>>> import numpy as np
>>> np.set_printoptions(precision=2, suppress=True, linewidth=100, sign=" ")
>>> rnd = lambda a: np.round(a, 2) + 0
>>> A = np.load("sample1.npy")
>>> A
array([[ 8,  8, -4,  0],
       [ 8, 10,  0,  2],
       [-4,  0, 10,  4],
       [ 0,  2,  4,  2]])
>>> evals, evecs = np.linalg.eigh(A)
>>> x = np.array([-2, 2, 0, -1])
>>> (np.sign(evecs[:, -1].round(6)) == np.sign(evecs[0, -1].round(6))).astype(int)
array([ 1,  1,  0,  0])
>>> rnd(evecs * np.maximum(evals, 0) @ evecs.T)
array([[ 8.,  8., -4.,  0.],
       [ 8., 10.,  0.,  2.],
       [-4.,  0., 10.,  4.],
       [ 0.,  2.,  4.,  2.]])
>>> rnd(np.linalg.eigvalsh(A[1:, 1:]))
array([  0.,  10.,  12.])
>>> Uu, sig, VT = np.linalg.svd(A)
>>> evecs = VT[:(sig > 1e-8).sum()]
>>> rng = np.random.default_rng(2463)
>>> x = A[1] + -2 * A[0] + rng.integers(2) * np.eye(4)[3]
>>> x
array([-8., -6.,  8.,  2.])
>>> np.allclose(evecs.T @ evecs @ x, x)
True
>>> other = A[0, 0] * A[1:] - np.outer(A[1:, 0], A[0])
>>> other
array([[  0,  16,  32,  16],
       [  0,  32,  64,  32],
       [  0,  16,  32,  16]])
>>> A[:, 0] / A[0, 0]
array([ 1. ,  1. , -0.5,  0. ])
>>> M = np.load("dump.npy")
>>> M
array([[-2., -3.,  0., -3.,  0., -3.,  0., -3.,  0.,  0., -3.],
       [-3., -2.,  0., -3.,  0., -3.,  0., -3.,  0.,  0., -3.],
       [ 0.,  0., -2.,  0., -3.,  0., -3.,  0., -3., -3.,  0.],
       [-3., -3.,  0., -2.,  0., -3.,  0., -3.,  0.,  0., -3.],
       [ 0.,  0., -3.,  0., -2.,  0., -3.,  0., -3., -3.,  0.],
       [-3., -3.,  0., -3.,  0., -2.,  0., -3.,  0.,  0., -3.],
       [ 0.,  0., -3.,  0., -3.,  0., -2.,  0., -3., -3.,  0.],
       [-3., -3.,  0., -3.,  0., -3.,  0., -2.,  0.,  0., -3.],
       [ 0.,  0., -3.,  0., -3.,  0., -3.,  0., -2., -3.,  0.],
       [ 0.,  0., -3.,  0., -3.,  0., -3.,  0., -3., -2.,  0.],
       [-3., -3.,  0., -3.,  0., -3.,  0., -3.,  0.,  0., -2.]])
>>> x = np.array([-3, -1, 2, -3, 3, 3, -2, -3, -3, 1, -1])
>>> (M * x).sum(axis=1)
array([21., 23., -1., 21.,  0., 27., -5., 21., -6., -2., 23.])
>>> M @ (2 * x)
array([ 42.,  46.,  -2.,  42.,   0.,  54., -10.,  42., -12.,  -4.,  46.])
>>> M @ np.eye(11)[9]
array([ 0.,  0., -3.,  0., -3.,  0., -3.,  0., -3., -2.,  0.])
>>> M * x
array([[ 6.,  3.,  0.,  9.,  0., -9., -0.,  9., -0.,  0.,  3.],
       [ 9.,  2.,  0.,  9.,  0., -9., -0.,  9., -0.,  0.,  3.],
       [-0., -0., -4., -0., -9.,  0.,  6., -0.,  9., -3., -0.],
       [ 9.,  3.,  0.,  6.,  0., -9., -0.,  9., -0.,  0.,  3.],
       [-0., -0., -6., -0., -6.,  0.,  6., -0.,  9., -3., -0.],
       [ 9.,  3.,  0.,  9.,  0., -6., -0.,  9., -0.,  0.,  3.],
       [-0., -0., -6., -0., -9.,  0.,  4., -0.,  9., -3., -0.],
       [ 9.,  3.,  0.,  9.,  0., -9., -0.,  6., -0.,  0.,  3.],
       [-0., -0., -6., -0., -9.,  0.,  6., -0.,  6., -3., -0.],
       [-0., -0., -6., -0., -9.,  0.,  6., -0.,  9., -2., -0.],
       [ 9.,  3.,  0.,  9.,  0., -9., -0.,  9., -0.,  0.,  2.]])
